$ python -q
>>> import numpy as np
>>> np.set_printoptions(precision=2, suppress=True, linewidth=120)
>>> def rnd(a):
...     return np.round(a, 2) + 0
... 
>>> theta = np.deg2rad(15)
>>> J = np.eye(6)
>>> J[np.ix_([1, 0], [1, 0])] = [[np.cos(theta), -np.sin(theta)], [np.sin(theta), np.cos(theta)]]
>>> rnd(J)
array([[ 0.97,  0.26,  0.  ,  0.  ,  0.  ,  0.  ],
       [-0.26,  0.97,  0.  ,  0.  ,  0.  ,  0.  ],
       [ 0.  ,  0.  ,  1.  ,  0.  ,  0.  ,  0.  ],
       [ 0.  ,  0.  ,  0.  ,  1.  ,  0.  ,  0.  ],
       [ 0.  ,  0.  ,  0.  ,  0.  ,  1.  ,  0.  ],
       [ 0.  ,  0.  ,  0.  ,  0.  ,  0.  ,  1.  ]])
>>> q, evecs = np.linalg.qr(J[:, :1])[0], np.linalg.qr(J[:, 1:])[0]
>>> sv = np.linalg.svd(q.T @ evecs, compute_uv=False)
>>> rnd(np.degrees(np.arccos(sv.clip(0, 1))))
array([90.])
>>> rng = np.random.default_rng(49)
>>> labels = rng.permutation(6)
>>> out = J[:, labels] * rng.choice([-1, 1], 6)
>>> rnd(out)
array([[ 0.  ,  0.  ,  0.  ,  0.  ,  0.26, -0.97],
       [ 0.  ,  0.  ,  0.  ,  0.  ,  0.97,  0.26],
       [ 0.  ,  1.  ,  0.  ,  0.  ,  0.  ,  0.  ],
       [ 0.  ,  0.  ,  1.  ,  0.  ,  0.  ,  0.  ],
       [ 1.  ,  0.  ,  0.  ,  0.  ,  0.  ,  0.  ],
       [ 0.  ,  0.  ,  0.  ,  1.  ,  0.  ,  0.  ]])
>>> Uu, _, Vh = np.linalg.svd(J.T @ out)
>>> rnd(np.linalg.lstsq(J, out)[0])
array([[ 0.,  0.,  0.,  0.,  0., -1.],
       [ 0.,  0.,  0.,  0.,  1.,  0.],
       [ 0.,  1.,  0.,  0.,  0.,  0.],
       [ 0.,  0.,  1.,  0.,  0.,  0.],
       [ 1.,  0.,  0.,  0.,  0.,  0.],
       [ 0.,  0.,  0.,  1.,  0.,  0.]])
>>> C2 = J.T @ J
>>> rnd(np.linalg.svd(J, compute_uv=False) ** 2)
array([1., 1., 1., 1., 1., 1.])
>>> np.linalg.matrix_rank(C2)
np.int64(6)
>>> np.trace(C2), (J ** 2).sum()
(np.float64(6.0), np.float64(6.0))
>>> (J @ J.T).shape
(6, 6)
>>> rnd(np.linalg.eigvalsh(C2)[::-1])
array([1., 1., 1., 1., 1., 1.])
>>> rnd(C2)
array([[1., 0., 0., 0., 0., 0.],
       [0., 1., 0., 0., 0., 0.],
       [0., 0., 1., 0., 0., 0.],
       [0., 0., 0., 1., 0., 0.],
       [0., 0., 0., 0., 1., 0.],
       [0., 0., 0., 0., 0., 1.]])
>>> vec = np.array([3, 1, 2, 0, 2, 2])
>>> rhs = J @ vec
>>> c, lr = np.zeros(6), 1 / np.linalg.norm(J, 2) ** 2
>>> for i in range(12):
...     c -= lr * J.T @ (J @ c - rhs)
...     if i % 2 == 0: print(i, round(np.linalg.norm(J @ c - rhs), 2))
... 
0 0.0
2 0.0
4 0.0
6 0.0
8 0.0
10 0.0
>>> rnd(np.linalg.cond(J))
np.float64(1.0)
>>> mat = np.loadtxt("run10.csv", delimiter=",")
>>> mat
array([[0., 0., 0., 0., 0., 0., 7., 6., 7., 0.],
       [0., 0., 0., 0., 0., 0., 5., 8., 8., 8.],
       [0., 0., 0., 0., 0., 0., 7., 1., 2., 5.],
       [0., 0., 0., 0., 0., 0., 8., 6., 4., 8.],
       [0., 0., 0., 0., 0., 0., 2., 6., 0., 5.],
       [0., 0., 0., 0., 0., 0., 6., 2., 9., 3.],
       [7., 5., 7., 8., 2., 6., 0., 0., 0., 0.],
       [6., 8., 1., 6., 6., 2., 0., 0., 0., 0.],
       [7., 8., 2., 4., 0., 9., 0., 0., 0., 0.],
       [0., 8., 5., 8., 5., 3., 0., 0., 0., 0.]])
>>> ev, evecs = np.linalg.eigh(mat)
>>> vec = np.array([2, 1, 2, 0, 1, 2, 2, 3, 0, 3])
>>> vec @ mat @ vec
np.float64(554.0)
>>> ev, evecs = np.linalg.eigh(mat)
>>> print(rnd(evecs.T @ mat @ evecs))
[[-26.09   0.     0.     0.     0.     0.     0.     0.     0.     0.  ]
 [  0.    -8.45   0.     0.     0.     0.     0.     0.     0.     0.  ]
 [  0.     0.    -5.9    0.     0.     0.     0.     0.     0.     0.  ]
 [  0.     0.     0.    -4.26   0.     0.     0.     0.     0.     0.  ]
 [  0.     0.     0.     0.     0.     0.     0.     0.     0.     0.  ]
 [  0.     0.     0.     0.     0.     0.     0.     0.     0.     0.  ]
 [  0.     0.     0.     0.     0.     0.     4.26   0.     0.     0.  ]
 [  0.     0.     0.     0.     0.     0.     0.     5.9    0.     0.  ]
 [  0.     0.     0.     0.     0.     0.     0.     0.     8.45   0.  ]
 [  0.     0.     0.     0.     0.     0.     0.     0.     0.    26.09]]
>>> rnd(ev.sum()), np.trace(mat)
(np.float64(0.0), np.float64(0.0))
>>> r = np.linalg.matrix_rank(mat)
>>> r
np.int64(8)
>>> ns = np.linalg.svd(mat)[2][r:].T
>>> print([int(np.linalg.matrix_rank(np.delete(mat, i, axis=0))) for i in range(10)])
[8, 8, 8, 8, 8, 8, 7, 7, 7, 7]
>>> print([int(np.linalg.matrix_rank(mat[:, :j + 1])) for j in range(10)])
[1, 2, 3, 4, 4, 4, 5, 6, 7, 8]
>>> print([int(np.linalg.matrix_rank(mat[:i])) for i in range(1, len(mat) + 1)])
[1, 2, 3, 4, 4, 4, 5, 6, 7, 8]
>>> E = np.loadtxt("data.csv", delimiter=",")
>>> print(E)
[[ 35. -12.   4. -13.  -5.  14.  12. -13.  -6.  -7. -13.]
 [-12.  31.  -4.  -9.  17.  -5. -14.   0.  11.  -8.   6.]
 [  4.  -4.  45.  19.  28.  23.  11. -28.   9. -18. -11.]
 [-13.  -9.  19.  46.  -3.   5.  -1.   5.  16.  15. -13.]
 [ -5.  17.  28.  -3.  49.  10. -12. -31.   5. -27.  12.]
 [ 14.  -5.  23.   5.  10.  21.  19. -14.  -4. -19. -13.]
 [ 12. -14.  11.  -1. -12.  19.  38.  -2. -16. -17. -15.]
 [-13.   0. -28.   5. -31. -14.  -2.  38.  -6.  20.  -3.]
 [ -6.  11.   9.  16.   5.  -4. -16.  -6.  29.  11.  -3.]
 [ -7.  -8. -18.  15. -27. -19. -17.  20.  11.  44.  -6.]
 [-13.   6. -11. -13.  12. -13. -15.  -3.  -3.  -6.  24.]]
>>> print((E + E.T) / 2)
[[ 35. -12.   4. -13.  -5.  14.  12. -13.  -6.  -7. -13.]
 [-12.  31.  -4.  -9.  17.  -5. -14.   0.  11.  -8.   6.]
 [  4.  -4.  45.  19.  28.  23.  11. -28.   9. -18. -11.]
 [-13.  -9.  19.  46.  -3.   5.  -1.   5.  16.  15. -13.]
 [ -5.  17.  28.  -3.  49.  10. -12. -31.   5. -27.  12.]
 [ 14.  -5.  23.   5.  10.  21.  19. -14.  -4. -19. -13.]
 [ 12. -14.  11.  -1. -12.  19.  38.  -2. -16. -17. -15.]
 [-13.   0. -28.   5. -31. -14.  -2.  38.  -6.  20.  -3.]
 [ -6.  11.   9.  16.   5.  -4. -16.  -6.  29.  11.  -3.]
 [ -7.  -8. -18.  15. -27. -19. -17.  20.  11.  44.  -6.]
 [-13.   6. -11. -13.  12. -13. -15.  -3.  -3.  -6.  24.]]
>>> E @ E
array([[ 2342., -1102.,  1014.,  -893.,   -71.,  1557.,  1863., -1256.,  -921., -1307., -1037.],
       [-1102.,  1933.,  -139.,  -697.,  1796.,  -631., -1574.,  -450.,   775.,  -620.,  1141.],
       [ 1014.,  -139.,  5162.,  1610.,  3852.,  3019.,  1482., -3874.,   777., -3088., -1045.],
       [ -893.,  -697.,  1610.,  3437.,  -415.,   336.,  -100.,   325.,  1505.,  1528., -1243.],
       [  -71.,  1796.,  3852.,  -415.,  5611.,  1717.,  -580., -4153.,   816., -3784.,  1064.],
       [ 1557.,  -631.,  3019.,   336.,  1717.,  2419.,  2097., -2292.,  -392., -2471., -1112.],
       [ 1863., -1574.,  1482.,  -100.,  -580.,  2097.,  3185.,  -714., -1481., -1742., -1513.],
       [-1256.,  -450., -3874.,   325., -4153., -2292.,  -714.,  4028.,  -334.,  3399.,   -36.],
       [ -921.,   775.,   777.,  1505.,   816.,  -392., -1481.,  -334.,  1798.,   946.,   -18.],
       [-1307.,  -620., -3088.,  1528., -3784., -2471., -1742.,  3399.,   946.,  4534.,  -277.],
       [-1037.,  1141., -1045., -1243.,  1064., -1112., -1513.,   -36.,   -18.,  -277.,  1663.]])
>>> np.allclose(E @ E.T, E.T @ E)
True
>>> rnd(np.linalg.det(E))
np.float64(0.0)
